$ ipython --no-banner

In [1]: import numpy as np

In [2]: import numpy.linalg as la

In [3]: np.set_printoptions(suppress=True, linewidth=140)

In [4]: Y = np.array([[6, -5, 3], [7, -1, 1], [0, 0, 8]])

In [5]: feats = np.tril(Y)

In [6]: print(feats)
[[ 6  0  0]
 [ 7 -1  0]
 [ 0  0  8]]

In [7]: r0 = np.array([-2, -2, -2])

In [8]: Y = feats + np.outer(r0, np.eye(3)[1])

In [9]: print(Y)
[[ 6. -2.  0.]
 [ 7. -3.  0.]
 [ 0. -2.  8.]]

In [10]: print(la.matrix_rank(la.inv(Y) - la.inv(feats), tol=1e-8))
1

In [11]: Y = feats / np.sqrt((feats ** 2).mean(axis=1, keepdims=True))

In [12]: print(np.round(la.norm(Y, axis=1), 2))
[1.73 1.73 1.73]

In [13]: print(Y[1].round(2))
[ 1.71 -0.24  0.  ]

In [14]: print(la.matrix_rank(Y) == la.matrix_rank(feats))
True

In [15]: K = np.load("data.npy")

In [16]: print(K)
[[-19.41   1.68 -30.35]
 [-20.18  -1.37 -29.26]
 [-19.86   0.11 -30.06]
 [-19.47  -0.19 -29.33]
 [-21.22   0.57 -29.66]
 [-20.36  -0.32 -30.04]
 [-20.18  -0.45 -31.17]
 [-19.67   1.79 -31.06]
 [-21.18   0.92 -29.65]
 [-19.09  -0.39 -28.81]
 [-18.95   0.32 -30.63]
 [-20.96   1.36 -30.77]
 [-20.74   2.02 -29.92]
 [-18.     0.72 -30.88]
 [-22.1    0.03 -29.18]
 [-20.41  -0.6  -30.77]
 [-18.78   0.39 -29.45]
 [-19.45   0.96 -29.02]
 [-21.34   0.69 -29.56]
 [-19.43   1.39 -30.59]]

In [17]: Y = K / la.norm(K, axis=1)
ValueError: operands could not be broadcast together with shapes (20,3) (20,) 


In [18]: Y = K / la.norm(K, axis=1, keepdims=True)

In [19]: G = Y @ Y.T

In [20]: print(np.round(la.norm(Y, axis=1), 2))
[1. 1. 1. 1. 1. 1. 1. 1. 1. 1. 1. 1. 1. 1. 1. 1. 1. 1. 1. 1.]

In [21]: print(G[2].round(2))
[1. 1. 1. 1. 1. 1. 1. 1. 1. 1. 1. 1. 1. 1. 1. 1. 1. 1. 1. 1.]

In [22]: print(np.round(np.degrees(np.arccos(np.clip(G[2, 16], -1, 1))), 2))
1.04

In [23]: Ac = K - K.mean(axis=0)

In [24]: U, sigma, vt = la.svd(Ac, full_matrices=False)

In [25]: print(np.abs(U[:, 0]).argmax())
14

In [26]: print(np.round(vt[0] * np.sign(vt[0, np.abs(vt[0]).argmax()]), 2))
[ 0.91  0.25 -0.32]

In [27]: print(sigma.round(2))
[4.55 4.07 2.8 ]

In [28]: print(np.searchsorted(np.cumsum(sigma ** 2) / (sigma ** 2).sum(), 0.9) + 1)
3

In [29]: print(np.abs(vt[0]).argmax())
0

In [30]: print(np.round((sigma ** 2).sum() ** 2 / (sigma ** 4).sum(), 2))
2.66

In [31]: X = np.load("w.npy")

In [32]: print(X)
[[-3  6  2]
 [-1  2 -3]
 [ 3 -6  1]]

In [33]: # rank 2

In [34]: idx = K[:, 2] > np.median(K[:, 2])

In [35]: r0 = K[idx].mean(axis=0) - K[~idx].mean(axis=0)

In [36]: print(idx.astype(int))
[0 1 0 1 1 0 0 0 1 1 0 0 1 0 1 0 1 1 1 0]

In [37]: print(np.argsort(-np.abs(r0).round(6), kind="stable"))
[2 0 1]

In [38]: print(((K - K.mean(axis=0)) @ r0 > 0).astype(int))
[0 1 0 1 1 1 0 0 1 1 0 0 1 0 1 0 0 1 1 0]

In [39]: print(r0.round(2))
[-0.63 -0.24  1.25]

In [40]: print((((K - K.mean(axis=0)) @ r0 > 0) == idx).mean())
0.9

In [41]: print(round(float(la.norm(X, 2) / la.norm(X)), 2))
0.93

In [42]: print([round(float(x), 2) for x in la.svd(X, compute_uv=False)[:3]])
[9.75, 3.74, 0.0]

In [43]: print(np.argsort(-la.norm(X, axis=0).round(6), kind="stable")[:3])
[1 0 2]

In [44]: print(la.cond(X) > 100)
True

In [45]: print(la.matrix_rank(X, rtol=0.1))
2

In [46]: J = np.array([[-2, -1], [0, -1]])

In [47]: P = np.triu(np.array([[-8, -8], [8, 1]]), 1) + np.eye(2)

In [48]: Y = P @ J @ la.inv(P)

In [49]: print(Y)
[[-2. -9.]
 [ 0. -1.]]

In [50]: print(np.poly(Y))
[1. 3. 2.]

In [51]: print(np.round(np.sort(np.abs(la.eigvals(Y))), 2))
[1. 2.]

In [52]: print(np.trace(Y))
-3.0

In [53]: print(Y @ Y)
[[ 4. 27.]
 [ 0.  1.]]

In [54]: print((Y + Y.T) / 2)
[[-2.  -4.5]
 [-4.5 -1. ]]

In [55]: print(np.allclose(Y @ Y.T, Y.T @ Y))
False

In [56]: print(np.allclose(Y, Y.T))
False

In [57]: print(np.round(la.matrix_power(Y, 2), 2))
[[ 4. 27.]
 [ 0.  1.]]

In [58]: sigma = 5 * 0.5 ** np.arange(3)

In [59]: O, _ = la.qr(np.array([[-0.1, -2.2, -0.5], [-0.3, 0.1, 0.3], [-0.2, -0.1, -0.6]]))

In [60]: rng = np.random.default_rng(521494)

In [61]: mat = rng.normal(size=(15, 3)) * sigma @ O

In [62]: print(mat.round(2) + 0)
[[-0.26  3.6  -1.58]
 [ 1.31 -2.05  1.03]
 [-0.3   2.86 -1.56]
 [ 2.17 -2.06  2.77]
 [-2.42  8.64 -0.66]
 [-2.23  5.1  -1.63]
 [-6.39  6.1  -2.75]
 [ 3.57  3.01  1.81]
 [-0.49 -0.3  -2.64]
 [-0.87 -3.06 -0.84]
 [-3.8   3.42  0.  ]
 [ 0.84 -6.37  1.12]
 [ 1.71 -2.64 -2.77]
 [-2.17 -0.05  0.11]
 [-0.23  1.89  0.04]]

In [63]: Y = np.array([[1, 3, -3], [-2, -1, 2], [0, 0, -1]])

In [64]: np.einsum("ij,ij->", mat, Y)
ValueError: operands could not be broadcast together with remapped shapes [original->remapped]: (15,3)->(15,3) (3,3)->(3,3) 


In [65]: print(la.matrix_rank(np.vstack([mat, Y.T])))
3

In [66]: print(np.vstack([mat, Y.T]).shape)
(18, 3)

In [67]: print(la.matrix_rank(mat @ Y))
3

In [68]: x0 = np.array([-1, 2, 2])

In [69]: rhs = mat @ x0

In [70]: print(np.round(la.solve(mat.T @ mat, mat.T @ rhs), 2))
[-1.  2.  2.]

In [71]: print(np.round(la.pinv(mat) @ mat, 2) + 0)
[[1. 0. 0.]
 [0. 1. 0.]
 [0. 0. 1.]]

In [72]: rhs = rhs + 0.02 * rng.normal(size=15)

In [73]: print(rhs.round(2))
[  4.27  -3.33   2.94  -0.78  18.39   9.18  13.14   6.08  -5.4   -6.89  10.67 -11.34 -12.55   2.31   4.08]

In [74]: b, *_ = la.lstsq(mat, rhs)

In [75]: print(round(la.norm(rhs - mat @ b), 2))
0.08

In [76]: print(b.round(2))
[-1.01  2.    2.  ]
